In [1]: import numpy as np

In [2]: from numpy import linalg as LA

In [3]: np.set_printoptions(precision=1, suppress=True, linewidth=100)

In [4]: rd = lambda a: np.round(a, 1) + 0

In [5]: M = np.loadtxt("layer3.csv", delimiter=",")

In [6]: print(M)
[[-0.9  0.   0.5 -0.5]
 [ 0.  -0.1  0.3  0.6]
 [ 0.1  0.1  0.5 -0.1]
 [ 4.1 -3.6 -3.6  3.5]
 [-0.7  0.6  0.8 -0.5]
 [ 0.4 -0.6 -0.8  0.4]
 [ 2.8 -2.7 -2.7  2.7]
 [-1.2  1.1  1.5 -1.5]
 [ 0.7 -1.3 -1.2  0.8]
 [ 0.1  0.3  0.2  0.2]
 [-0.8  0.9  0.9 -0.4]
 [-1.1  1.3  0.9 -1.1]
 [-1.2  1.3  1.5 -1.6]
 [-0.7  1.   0.7 -0.7]
 [ 2.9 -3.2 -3.6  2.9]
 [-0.2  0.3  0.1 -0.5]
 [ 2.9 -3.1 -3.6  3.3]
 [ 4.7 -4.  -4.6  4.8]
 [ 1.3 -1.4 -1.   1.6]
 [ 3.6 -3.4 -4.1  4.2]
 [-0.1  0.5 -0.1  0.2]
 [ 0.5 -0.5 -0.9  0.8]]

In [7]: C2 = np.cov(M, rowvar=False)

In [8]: print(rd(np.polyfit(M[:, 1], M[:, 0], 1)))
[-1.  0.]

In [9]: print(rd(C2))
[[ 3.4 -3.2 -3.6  3.5]
 [-3.2  3.2  3.4 -3.3]
 [-3.6  3.4  3.8 -3.6]
 [ 3.5 -3.3 -3.6  3.6]]

In [10]: print(np.argwhere(np.triu(np.abs(np.corrcoef(M.T)) > 0.8, 1)))
[[0 1]
 [0 2]
 [0 3]
 [1 2]
 [1 3]
 [2 3]]

In [11]: u = np.array([2, -1])

In [12]: print(rd(np.correlate(M[13], M[12], "full")))
[ 1.1 -2.6 -0.5  4.3 -1.3 -1.8  0.8]

In [13]: O, _ = LA.qr(np.array([[-1.0, 0.8, 0.9, -1.2],
    ...:     [2.5, 0.6, 1.2, 0.2],
    ...:     [0.9, 0.7, -0.1, -2.1],
    ...:     [-0.2, -0.8, -0.3, -0.9]]))

In [14]: evals = np.array([2, -3, -3, 2])

In [15]: m1 = O @ np.diag(evals) @ O.T

In [16]: print(rd(m1))
[[-1.9 -1.5  0.3  1.4]
 [-1.5  0.9  1.4 -0.3]
 [ 0.3  1.4 -1.1  2. ]
 [ 1.4 -0.3  2.   0.1]]

In [17]: print([round(float(LA.det(m1[:i, :i])), 2) + 0 for i in range(1, 5)])
[-1.87, -3.99, 6.62, 36.0]

In [18]: print(np.all(LA.eigvalsh(m1) > 0))
False

In [19]: print(rd(LA.eigvalsh(m1).min()))
-3.0

In [20]: evals, evecs = LA.eig(m1)

In [21]: print(rd(np.sort(LA.eigvals(LA.inv(m1)))))
[-0.3 -0.3  0.5  0.5]

In [22]: print(rd(np.sort(LA.eigvals(m1 @ m1))))
[4. 4. 9. 9.]

In [23]: print(rd(np.sort(LA.eigvals(m1.T))))
[-3. -3.  2.  2.]

In [24]: rng = np.random.default_rng(9116)

In [25]: z = rng.permutation(4)

In [26]: print(z)
[3 0 1 2]

In [27]: out = m1[z][:, z]

In [28]: print(rd(np.trace(out)))
-2.0

In [29]: print(np.allclose(out, m1))
False

In [30]: print(rd(out))
[[ 0.1  1.4 -0.3  2. ]
 [ 1.4 -1.9 -1.5  0.3]
 [-0.3 -1.5  0.9  1.4]
 [ 2.   0.3  1.4 -1.1]]

In [31]: print(rd(LA.det(out)), rd(LA.det(m1[z])))
36.0 -36.0

In [32]: arr = np.loadtxt("block19.csv", delimiter=",")

In [33]: print(arr)
[[ 0.3  3.  -0.8 -1.2]
 [-2.  -0.8 -1.   0.3]
 [ 0.3 -4.9  1.2  2.1]
 [-0.3 -1.2  0.2  0.4]
 [-0.6 -4.   0.6  1.8]
 [-0.1  3.6 -1.3 -1.4]
 [ 0.8  0.9 -0.5  0. ]
 [ 1.9 -0.3  1.7  0.4]
 [ 0.8  1.8  0.2 -1. ]
 [ 0.6 -2.   0.6  1. ]
 [ 0.1  0.  -0.7 -0.1]
 [ 1.9  4.   1.5 -1.4]
 [-3.5  1.7 -0.1 -1.1]
 [-0.3 -1.3  0.2  0. ]
 [-0.6 -1.  -0.8  0. ]
 [ 0.6  0.3 -1.4 -0.3]
 [ 2.3 -0.2  0.9 -0.2]
 [ 0.8 -1.6  2.   0.4]
 [-1.  -4.8  2.1  2. ]
 [-0.7  6.3 -0.4 -1.2]
 [-1.2 -1.2  0.   0.4]
 [ 0.4 -0.9  1.8  1. ]
 [-1.3 -5.6  0.2  2.5]
 [ 1.9 -2.3  0.8  0.2]
 [-2.9 -2.2 -0.5  0.8]
 [ 1.2  2.4  0.5 -0.7]
 [ 0.7  0.6 -0.4 -1. ]
 [ 0.8  1.7  0.1 -1. ]
 [ 3.1  2.9  0.8 -1.5]]

In [34]: out = np.c_[arr[:, :2] @ np.array([[5, 1], [3, 1]]), np.array([4, -3, 1, 0, -2, -2, 4, -3, 4, 5, 1, -3, -3, -4, -5, -3, 1, -4, 1, -2, 5, -1, 4, -5, -4, 0, 5, -1, 4])]

In [35]: print(rd(out))
[[ 10.5   3.3   4. ]
 [-12.4  -2.8  -3. ]
 [-13.2  -4.6   1. ]
 [ -5.1  -1.5   0. ]
 [-15.   -4.6  -2. ]
 [ 10.3   3.5  -2. ]
 [  6.7   1.7   4. ]
 [  8.6   1.6  -3. ]
 [  9.4   2.6   4. ]
 [ -3.   -1.4   5. ]
 [  0.5   0.1   1. ]
 [ 21.5   5.9  -3. ]
 [-12.4  -1.8  -3. ]
 [ -5.4  -1.6  -4. ]
 [ -6.   -1.6  -5. ]
 [  3.9   0.9  -3. ]
 [ 10.9   2.1   1. ]
 [ -0.8  -0.8  -4. ]
 [-19.4  -5.8   1. ]
 [ 15.4   5.6  -2. ]
 [ -9.6  -2.4   5. ]
 [ -0.7  -0.5  -1. ]
 [-23.3  -6.9   4. ]
 [  2.6  -0.4  -5. ]
 [-21.1  -5.1  -4. ]
 [ 13.2   3.6   0. ]
 [  5.3   1.3   5. ]
 [  9.1   2.5  -1. ]
 [ 24.2   6.    4. ]]

In [36]: print(LA.matrix_rank(np.c_[arr, out]))
5

In [37]: print(LA.matrix_rank(out))
3

In [38]: print(rd(LA.norm(out - arr @ LA.lstsq(arr, out)[0], axis=0)))
[ 0.  0. 17.]

In [39]: cen = (out - out.mean(axis=0)) / out.std(axis=0)

In [40]: print(np.argwhere(np.abs(cen) > 2))
[[22  1]]

In [41]: beta = LA.lstsq(np.delete(cen, 0, axis=1), cen[:, 0])[0]

In [42]: print(rd(1 - np.var(cen[:, 0] - np.delete(cen, 0, axis=1) @ beta)))
1.0

In [43]: Uu, sig, VT = LA.svd(arr, full_matrices=False)

In [44]: print((sig > 1e-8).sum())
4

In [45]: print(rd(sig))
[16.1  8.2  4.   1.9]

In [46]: print(rd(VT @ VT.T))
[[1. 0. 0. 0.]
 [0. 1. 0. 0.]
 [0. 0. 1. 0.]
 [0. 0. 0. 1.]]

In [47]: print(rd(Uu.T @ Uu))
[[1. 0. 0. 0.]
 [0. 1. 0. 0.]
 [0. 0. 1. 0.]
 [0. 0. 0. 1.]]

In [48]: print(np.abs(Uu[:, 0]).round(6).argmax())
22

In [49]: print(rd(np.abs(VT[0])))
[0.2 0.9 0.1 0.4]

In [50]: print(rd(sig / sig[0]))
[1.  0.5 0.2 0.1]

In [51]: print(Uu.shape, sig.shape, VT.shape)
(29, 4) (4,) (4, 4)

In [52]: z = arr[:, 3] > np.median(arr[:, 3])

In [53]: u = arr[z].mean(axis=0) - arr[~z].mean(axis=0)

In [54]: print(rd((((arr - arr.mean(axis=0)) @ u > 0) == z).mean()))
0.9

In [55]: print(((arr - arr.mean(axis=0)) @ u > 0).astype(int))
[0 1 1 1 1 0 0 1 0 1 0 0 0 1 1 0 0 1 1 0 1 1 1 1 1 0 0 0 0]

In [56]: J = np.load("data.npy")

In [57]: print(J)
[[ 7.8 -6.2  1.1]
 [-9.1 -2.5  3.4]
 [ 1.9 -5.5  8.1]
 [-6.9 -6.  -3.9]
 [-0.8 -9.9 -1.4]
 [-0.1 -9.9 -1.3]
 [ 9.4  1.4 -3.2]
 [-1.3  8.  -5.9]
 [-9.7  0.8 -2.4]
 [ 8.9  1.2  4.4]
 [ 2.9 -9.3  2.4]
 [-6.4 -1.4 -7.6]
 [ 2.6 -1.7  9.5]
 [ 7.7 -3.5  5.2]]

In [58]: C2 = np.cov(J, rowvar=False)

In [59]: print(rd(LA.eigvalsh(C2)[::-1]))
[51.8 28.1 16.3]

In [60]: print(rd(np.polyfit(J[:, 1], J[:, 0], 1)))
[0.  0.4]

In [61]: print(np.argwhere(np.triu(np.abs(np.corrcoef(J.T)) > 0.8, 1)))
[]

In [62]: print(rd(C2))
[[43.9 -0.6 13.6]
 [-0.6 25.9 -6. ]
 [13.6 -6.  26.4]]

In [63]: print(rd(J.std(axis=0)))
[6.4 4.9 5. ]

In [64]: print(np.argsort(-J.std(axis=0).round(6), kind="stable"))
[0 2 1]

In [65]: evals, evecs = LA.eigh(C2)

In [66]: print(rd(np.abs(evecs[:, -1])))
[0.9 0.1 0.5]

In [67]: print(rd(evecs.T @ C2 @ evecs))
[[16.3  0.   0. ]
 [ 0.  28.1  0. ]
 [ 0.   0.  51.8]]

In [68]: print(np.unique(evals.round(6) + 0, return_counts=True)[1])
[1 1 1]

In [69]: print(rd(evals.sum()), rd(np.trace(C2)))
96.2 96.2

In [70]: print(rd(LA.eigvalsh(C2 @ C2)))
[ 266.   790.5 2685.5]

In [71]: x0 = np.array([-1, 0, 2])

In [72]: rhs = J @ x0

In [73]: print(rd(LA.lstsq(J, rhs)[0]))
[-1.  0.  2.]

In [74]: print(rd(LA.pinv(J) @ J))
[[1. 0. 0.]
 [0. 1. 0.]
 [0. 0. 1.]]

In [75]: print(rd(rhs))
[ -5.6  15.9  14.3  -0.9  -2.   -2.5 -15.8 -10.5   4.9  -0.1   1.9  -8.8  16.4   2.7]

In [76]: rhs = rhs + 0.3 * rng.normal(size=14)

In [77]: print(rd(rhs))
[ -5.2  15.5  14.   -0.8  -2.5  -2.3 -15.4 -10.5   5.3   0.6   2.   -9.1  16.5   2.4]

In [78]: beta, *_ = LA.lstsq(J, rhs)

In [79]: print(rd(beta))
[-1.  0.  2.]

In [80]: print([round(float(LA.norm(LA.solve(J.T @ J + lam * np.eye(3), J.T @ rhs))), 2) for lam in (0, 1, 10, 100)])
[2.21, 2.2, 2.12, 1.56]

In [81]: print(rd(LA.norm(rhs - J @ beta)))
1.2

In [82]: print(rd(J.T @ (rhs - J @ beta)))
[0. 0. 0.]

In [83]: print(beta.round())
[-1.  0.  2.]

In [84]: cen = (J - J.mean(axis=0)) / J.std(axis=0)

In [85]: print(rd(cen.std(axis=0)))
[1. 1. 1.]

In [86]: print(np.argwhere(np.abs(cen) > 2))
[[7 1]]

In [87]: beta = LA.lstsq(np.delete(cen, 0, axis=1), cen[:, 0])[0]

In [88]: print(np.abs(beta).argmax())
1

In [89]: d = LA.norm(J[:, None] - J[None], axis=-1)

In [90]: print(rd(d[:5, :5]))
[[ 0.  17.5  9.2 15.5  9.7]
 [17.5  0.  12.3  8.4 12.1]
 [ 9.2 12.3  0.  14.9 10.8]
 [15.5  8.4 14.9  0.   7.7]
 [ 9.7 12.1 10.8  7.7  0. ]]

In [91]: print(d.shape)
(14, 14)

In [92]: mat = np.array([[2, -5, -3, -2, -3],
    ...:     [2, -5, 1, 0, 0],
    ...:     [1, -2, 3, -5, 2],
    ...:     [2, 0, 4, 4, 5]])

In [93]: mat[-1] = mat[0] + -2 * mat[1]

In [94]: print(mat)
[[ 2 -5 -3 -2 -3]
 [ 2 -5  1  0  0]
 [ 1 -2  3 -5  2]
 [-2  5 -5 -2 -3]]

In [95]: print(np.abs(np.diag(LA.qr(mat)[1])) > 1e-9)
[ True  True  True False]

In [96]: print(rd(np.trace(LA.pinv(mat) @ mat)))
3.0

In [97]: out = mat / LA.norm(mat, axis=1, keepdims=True)

In [98]: C2 = out @ out.T

In [99]: print(rd(LA.norm(out, axis=1)))
[1. 1. 1. 1.]

In [100]: print(rd(np.degrees(np.arccos(np.clip(C2[2, 3], -1, 1)))))
115.4

In [101]: print(np.argwhere(np.triu(np.abs(C2) > 0.95, 1)))
[]

In [102]: print([round(float(x), 1) for x in LA.svd(mat, compute_uv=False)[:3]])
[10.3, 7.5, 5.5]

In [103]: print(LA.matrix_rank(mat, rtol=0.1))
3

In [104]: print(rd(LA.norm(mat, 2) / LA.norm(mat)))
0.7

In [105]: out = np.array([[-1, 0], [2, 3]])

In [106]: Z = np.kron(out, mat)

In [107]: print(Z)
[[ -2   5   3   2   3   0   0   0   0   0]
 [ -2   5  -1   0   0   0   0   0   0   0]
 [ -1   2  -3   5  -2   0   0   0   0   0]
 [  2  -5   5   2   3   0   0   0   0   0]
 [  4 -10  -6  -4  -6   6 -15  -9  -6  -9]
 [  4 -10   2   0   0   6 -15   3   0   0]
 [  2  -4   6 -10   4   3  -6   9 -15   6]
 [ -4  10 -10  -4  -6  -6  15 -15  -6  -9]]

In [108]: print(rd(LA.norm(Z, 2)), rd(LA.norm(out, 2) * LA.norm(mat, 2)))
37.5 37.5

In [109]: print(Z.shape)
(8, 10)

In [110]: rank = LA.matrix_rank(mat)

In [111]: print(rank)
3

In [112]: ns = LA.svd(mat)[2][rank:].T

In [113]: print(rd(ns @ ns.T))
[[ 0.9  0.3  0.   0.   0. ]
 [ 0.3  0.1  0.1  0.  -0.1]
 [ 0.   0.1  0.4  0.  -0.5]
 [ 0.   0.   0.   0.   0. ]
 [ 0.  -0.1 -0.5  0.   0.6]]

In [114]: print(ns.shape)
(5, 2)

In [115]: print([int(LA.matrix_rank(np.delete(mat, i, axis=0))) for i in range(4)])
[3, 3, 2, 3]

In [116]: print(np.allclose(mat @ ns, 0))
True

In [117]: print(LA.matrix_rank(mat.T @ mat), LA.matrix_rank(mat @ mat.T))
3 3

In [118]: W0 = np.array([[40, 6, 18], [6, 2, 1], [18, 1, 15]])

In [119]: def softmax(z):
     ...:     e = np.exp(z - z.max(axis=-1, keepdims=True))
     ...:     return e / e.sum(axis=-1, keepdims=True)
     ...: 

In [120]: print(rd(softmax(W0[0])))
[1. 0. 0.]

In [121]: print(rd(softmax(10 * W0[0])))
[1. 0. 0.]

In [122]: print(rd(softmax(W0).sum(axis=1)))
[1. 1. 1.]

In [123]: print(rd(softmax(W0[0] + 3)))
[1. 0. 0.]

In [124]: S = W0 @ W0.T / np.sqrt(3)

In [125]: print(rd(softmax(S)))
[[1. 0. 0.]
 [1. 0. 0.]
 [1. 0. 0.]]

In [126]: print(softmax(S)[0] @ W0)
[40.  6. 18.]

In [127]: print(rd(softmax(S + np.triu(np.full(S.shape, -np.inf), 1))))
[[1. 0. 0.]
 [1. 0. 0.]
 [1. 0. 0.]]

In [128]: print(rd(LA.norm(W0, 2) / LA.norm(W0)))
1.0

In [129]: print([round(float(x), 1) for x in LA.svd(W0, compute_uv=False)[:3]])
[50.1, 6.3, 0.6]

In [130]: print(round(np.log10(LA.cond(W0))))
2

In [131]: print(rd(LA.det(W0)))
188.0

In [132]: print((W0 + W0.T) / 2)
[[40.  6. 18.]
 [ 6.  2.  1.]
 [18.  1. 15.]]

In [133]: print(np.allclose(W0 @ W0.T, W0.T @ W0))
True

In [134]: print(np.allclose(W0, W0.T))
True

In [135]: E = np.load("a.npy")

In [136]: print(E)
[[ 8. -9.  0. -9. -6.]
 [-9.  8.  0.  9.  6.]
 [ 0.  0. -1.  0.  0.]
 [-9.  9.  0.  8.  6.]
 [-6.  6.  0.  6.  3.]]

In [137]: u = np.array([3, 2, 0, 3, 2])

In [138]: out = E + np.outer(u, np.eye(5)[3])

In [139]: print(rd(LA.det(out) / LA.det(E)), rd(1 + LA.solve(E, u)[3]))
-1.0 -1.0

In [140]: x0 = np.array([-1, 3, 3, -2, -3])

In [141]: print(LA.norm(E @ x0) <= LA.norm(E, 2) * LA.norm(x0) + 1e-9)
True

In [142]: print(np.sign((E @ x0).round(6)))
[ 1. -1. -1.  1.  1.]

In [143]: print((E * x0).sum(axis=1))
[ 1. -3. -3.  2.  3.]

In [144]: out = np.array([[-3, 1], [1, 2], [3, 0], [-3, 1], [2, 2]])

In [145]: print(np.einsum("ik,kj->ji", E, out))
[[-18.  20.  -3.  24.  12.]
 [-31.  28.   0.  29.  18.]]

In [146]: print(np.einsum("ij->j", E))
[-16.  14.  -1.  14.   9.]

In [147]: print(out.T @ E.T)
[[-18.  20.  -3.  24.  12.]
 [-31.  28.   0.  29.  18.]]

In [148]: print(E @ out)
[[-18. -31.]
 [ 20.  28.]
 [ -3.   0.]
 [ 24.  29.]
 [ 12.  18.]]

In [149]: print(LA.matrix_rank(E @ out))
2

In [150]: print(np.einsum("ij,ij->i", E, E))
[262. 262.   1. 262. 117.]
